$ python3 -q
>>> import numpy as np
>>> import numpy.linalg as la
>>> np.set_printoptions(precision=2, suppress=True, linewidth=120)
>>> rnd = lambda a: np.round(a, 2) + 0
>>> mat = np.load("case1.npy")
>>> print(mat)
[[ 9  0  0  6  2  4  5  0 -2]
 [ 0  5 -5  2 -3  2 -1 -5  2]
 [ 0 -5  5 -2  3 -2  1  5 -2]
 [ 6  2 -2  5  1  4  3 -2 -2]
 [ 2 -3  3  1  6  2  2  3 -8]
 [ 4  2 -2  4  2  4  2 -2 -4]
 [ 5 -1  1  3  2  2  3  1 -2]
 [ 0 -5  5 -2  3 -2  1  5 -2]
 [-2  2 -2 -2 -8 -4 -2 -2 12]]
>>> Uu, sigma, VT = la.svd(mat)
>>> evecs = VT[:(sigma > 1e-8).sum()]
>>> rng = np.random.default_rng(4662)
>>> x0 = mat[3] + -3 * mat[5] + rng.integers(2) * np.eye(9)[8]
>>> print(x0)
[-6. -4.  4. -7. -5. -8. -3.  4. 10.]
>>> print(rnd(la.norm(x0 - evecs.T @ evecs @ x0)))
0.0
>>> print(la.matrix_rank(np.vstack([mat, x0])))
3
>>> rank = la.matrix_rank(mat)
>>> print(rank)
3
>>> N = la.svd(mat)[2][rank:].T
>>> print([int(la.matrix_rank(mat[:, :j + 1])) for j in range(9)])
[1, 2, 2, 3, 3, 3, 3, 3, 3]
>>> print(la.matrix_rank(mat.T @ mat), la.matrix_rank(mat @ mat.T))
3 3
>>> print([int(la.matrix_rank(mat[:i])) for i in range(1, len(mat) + 1)])
[1, 2, 2, 3, 3, 3, 3, 3, 3]
>>> print([int(la.matrix_rank(np.delete(mat, i, axis=0))) for i in range(9)])
[3, 3, 3, 3, 3, 3, 3, 3, 3]
>>> m1 = np.loadtxt("arr.csv", delimiter=",")
>>> print(m1)
[[-2. -3. -3. -3.  0.  0.  0. -3.  0.  0.]
 [-3. -2. -3. -3.  0.  0.  0. -3.  0.  0.]
 [-3. -3. -2. -3.  0.  0.  0. -3.  0.  0.]
 [-3. -3. -3. -2.  0.  0.  0. -3.  0.  0.]
 [ 0.  0.  0.  0. -2. -3. -3.  0. -3. -3.]
 [ 0.  0.  0.  0. -3. -2. -3.  0. -3. -3.]
 [ 0.  0.  0.  0. -3. -3. -2.  0. -3. -3.]
 [-3. -3. -3. -3.  0.  0.  0. -2.  0.  0.]
 [ 0.  0.  0.  0. -3. -3. -3.  0. -2. -3.]
 [ 0.  0.  0.  0. -3. -3. -3.  0. -3. -2.]]
>>> idx = rng.permutation(9)
>>> print(idx)
[2 6 8 3 4 7 5 0 1]
>>> A2 = mat[idx][:, idx]
>>> print(np.trace(A2))
54
>>> print(A2)
[[ 5  1 -2 -2  3  5 -2  0 -5]
 [ 1  3 -2  3  2  1  2  5 -1]
 [-2 -2 12 -2 -8 -2 -4 -2  2]
 [-2  3 -2  5  1 -2  4  6  2]
 [ 3  2 -8  1  6  3  2  2 -3]
 [ 5  1 -2 -2  3  5 -2  0 -5]
 [-2  2 -4  4  2 -2  4  4  2]
 [ 0  5 -2  6  2  0  4  9  0]
 [-5 -1  2  2 -3 -5  2  0  5]]
>>> x0 = np.array([-1, 0, -2, 0, 2, 2, -2, -1, 1, -2])
>>> y = m1 @ x0
>>> print(y)
[11. 12. 10. 12. -1. -1. -5. 11. -2. -5.]
>>> print(rnd(la.solve(m1, y)))
[-1.  0. -2.  0.  2.  2. -2. -1.  1. -2.]
>>> print(rnd(la.solve(m1, m1[:, 9])))
[0. 0. 0. 0. 0. 0. 0. 0. 0. 1.]
>>> print(rnd(la.solve(m1, y + m1[:, 6])))
[-1.  0. -2.  0.  2.  2. -1. -1.  1. -2.]
>>> F = np.load("w.npy")
>>> print(F)
[[1 0 0 0]
 [0 1 0 0]
 [1 4 1 0]
 [4 5 5 1]]
>>> # triangular: eigenvalues sit on the diagonal
>>> Uu, sigma, VT = la.svd(F)
>>> print(np.argmax(sigma[:-1] / (sigma[1:] + 1e-6)) + 1)
3
>>> A2 = Uu[:, :3] @ np.diag(sigma[:3]) @ VT[:3]
>>> print(rnd(np.abs(F - A2).max()))
0.06
>>> print(la.matrix_rank(A2))
3
>>> print(rnd(la.norm(F - A2, 2)), rnd(sigma[3]))
0.06 0.06
>>> print(la.matrix_rank(F, rtol=0.05))
3
